$ python -q
>>> import numpy as np
>>> import numpy.linalg as la
>>> np.set_printoptions(precision=1, suppress=True, linewidth=100, floatmode="fixed")
>>> tidy = lambda a: np.round(a, 1) + 0
>>> arr = np.load("x.npy")
>>> arr
array([[ 2.0,  0.0, -4.0, -4.0],
       [ 0.0, -2.0,  0.0,  0.0],
       [-4.0,  0.0,  2.0,  4.0],
       [-4.0,  0.0,  4.0,  2.0]])
>>> # splits into 2 blocks
>>> x0 = np.array([-1, -2, -2, -2])
>>> a = np.maximum(arr @ x0, 0)
>>> np.flatnonzero(a > 1e-9)
array([0, 1])
>>> a
array([14.0,  4.0,  0.0,  0.0])
>>> print(np.maximum(arr @ (3 * x0), 0))
[42.0 12.0  0.0  0.0]
>>> rng = np.random.default_rng(14025)
>>> th = rng.uniform(0, 2 * np.pi, 25)
>>> O, _ = la.qr(np.array([[-0.7, -0.2],
...     [2.0, -0.8],
...     [0.8, -0.1],
...     [0.5, 2.1],
...     [-1.4, -0.1],
...     [0.4, -0.4],
...     [1.1, 1.1],
...     [0.9, 1.4],
...     [-0.1, -1.5],
...     [-2.4, 1.9],
...     [0.1, -0.6],
...     [-1.5, 0.9]]))
>>> feats = 3 * np.c_[np.cos(th), np.sin(th)] @ O.T
>>> tidy(feats)
array([[ 0.4, -0.2, -0.2, -1.8,  0.6,  0.1, -1.2, -1.4,  1.2, -0.5,  0.4, -0.1],
       [ 0.1,  0.8,  0.2, -1.5, -0.1,  0.3, -0.7, -0.9,  1.1, -1.6,  0.4, -0.8],
       [-0.6,  1.2,  0.6,  1.0, -1.1,  0.2,  1.1,  1.1, -0.5, -1.2, -0.1, -0.8],
       [-0.6,  0.9,  0.5,  1.4, -1.0,  0.0,  1.3,  1.3, -0.9, -0.5, -0.3, -0.5],
       [-0.6,  1.1,  0.5,  1.1, -1.0,  0.1,  1.2,  1.2, -0.6, -1.0, -0.2, -0.7],
       [-0.5,  0.8,  0.4,  1.5, -0.9,  0.0,  1.3,  1.3, -0.9, -0.4, -0.3, -0.4],
       [ 0.0,  1.0,  0.2, -1.3, -0.2,  0.4, -0.5, -0.7,  1.0, -1.8,  0.4, -0.9],
       [-0.6,  1.3,  0.6,  0.8, -1.1,  0.2,  1.0,  1.0, -0.4, -1.4, -0.1, -0.9],
       [ 0.4,  0.0, -0.2, -1.8,  0.5,  0.2, -1.2, -1.3,  1.2, -0.8,  0.4, -0.3],
       [-0.6,  0.9,  0.5,  1.4, -1.0,  0.0,  1.3,  1.3, -0.9, -0.5, -0.3, -0.5],
       [-0.5,  1.4,  0.6,  0.4, -1.0,  0.3,  0.8,  0.7, -0.1, -1.7,  0.1, -1.1],
       [-0.6,  1.2,  0.5,  1.0, -1.0,  0.2,  1.1,  1.1, -0.5, -1.1, -0.1, -0.8],
       [ 0.4, -1.5, -0.5,  0.1,  0.9, -0.3, -0.5, -0.3, -0.2,  1.9, -0.2,  1.2],
       [-0.3,  1.3,  0.4, -0.7, -0.6,  0.4,  0.1, -0.2,  0.6, -2.0,  0.3, -1.1],
       [ 0.3, -1.4, -0.5,  0.6,  0.7, -0.4, -0.1,  0.1, -0.6,  2.0, -0.3,  1.1],
       [-0.3,  1.4,  0.5, -0.4, -0.8,  0.4,  0.3,  0.1,  0.4, -2.0,  0.3, -1.2],
       [ 0.2,  0.5,  0.0, -1.6,  0.1,  0.3, -0.9, -1.1,  1.2, -1.4,  0.5, -0.6],
       [ 0.5, -1.4, -0.6, -0.4,  1.0, -0.3, -0.8, -0.7,  0.1,  1.7, -0.1,  1.1],
       [ 0.6, -1.3, -0.6, -0.8,  1.1, -0.2, -1.0, -0.9,  0.4,  1.4,  0.0,  0.9],
       [-0.5,  1.4,  0.6,  0.6, -1.0,  0.2,  0.9,  0.8, -0.2, -1.5,  0.0, -1.0],
       [-0.6,  0.9,  0.5,  1.4, -1.0,  0.0,  1.3,  1.3, -0.9, -0.5, -0.3, -0.5],
       [-0.6,  0.9,  0.5,  1.4, -1.0,  0.1,  1.3,  1.3, -0.8, -0.6, -0.2, -0.5],
       [ 0.3, -1.4, -0.5,  0.4,  0.8, -0.4, -0.3, -0.1, -0.4,  2.0, -0.3,  1.2],
       [ 0.5, -1.5, -0.6, -0.2,  1.0, -0.3, -0.7, -0.5,  0.0,  1.8, -0.1,  1.1],
       [ 0.1,  0.8,  0.1, -1.5, -0.1,  0.3, -0.7, -0.9,  1.1, -1.6,  0.4, -0.8]])
>>> left, sig, VT = la.svd(feats)
>>> evecs = VT[:(sig > 1e-8).sum()]
>>> x0 = feats[8] + 5 * feats[12] + rng.integers(2) * np.eye(12)[7]
>>> tidy(x0)
array([ 2.4, -7.2, -2.9, -1.4,  4.9, -1.5, -3.7, -2.9,  0.1,  8.9, -0.5,  5.5])
>>> tidy(evecs.T @ evecs)
array([[ 0.0, -0.1,  0.0, -0.1,  0.1,  0.0, -0.1, -0.1,  0.0,  0.1,  0.0,  0.0],
       [-0.1,  0.2,  0.1,  0.0, -0.1,  0.1,  0.1,  0.1,  0.0, -0.3,  0.0, -0.2],
       [ 0.0,  0.1,  0.0,  0.0, -0.1,  0.0,  0.1,  0.0,  0.0, -0.1,  0.0, -0.1],
       [-0.1,  0.0,  0.0,  0.3, -0.1,  0.0,  0.2,  0.3, -0.2,  0.1, -0.1,  0.0],
       [ 0.1, -0.1, -0.1, -0.1,  0.1,  0.0, -0.1, -0.1,  0.1,  0.2,  0.0,  0.1],
       [ 0.0,  0.1,  0.0,  0.0,  0.0,  0.0,  0.0,  0.0,  0.0, -0.1,  0.0,  0.0],
       [-0.1,  0.1,  0.1,  0.2, -0.1,  0.0,  0.2,  0.2, -0.1,  0.0,  0.0,  0.0],
       [-0.1,  0.1,  0.0,  0.3, -0.1,  0.0,  0.2,  0.2, -0.2,  0.0, -0.1,  0.0],
       [ 0.0,  0.0,  0.0, -0.2,  0.1,  0.0, -0.1, -0.2,  0.2, -0.1,  0.1, -0.1],
       [ 0.1, -0.3, -0.1,  0.1,  0.2, -0.1,  0.0,  0.0, -0.1,  0.5, -0.1,  0.3],
       [ 0.0,  0.0,  0.0, -0.1,  0.0,  0.0,  0.0, -0.1,  0.1, -0.1,  0.0,  0.0],
       [ 0.0, -0.2, -0.1,  0.0,  0.1,  0.0,  0.0,  0.0, -0.1,  0.3,  0.0,  0.2]])
>>> la.matrix_rank(np.vstack([feats, x0]))
np.int64(2)
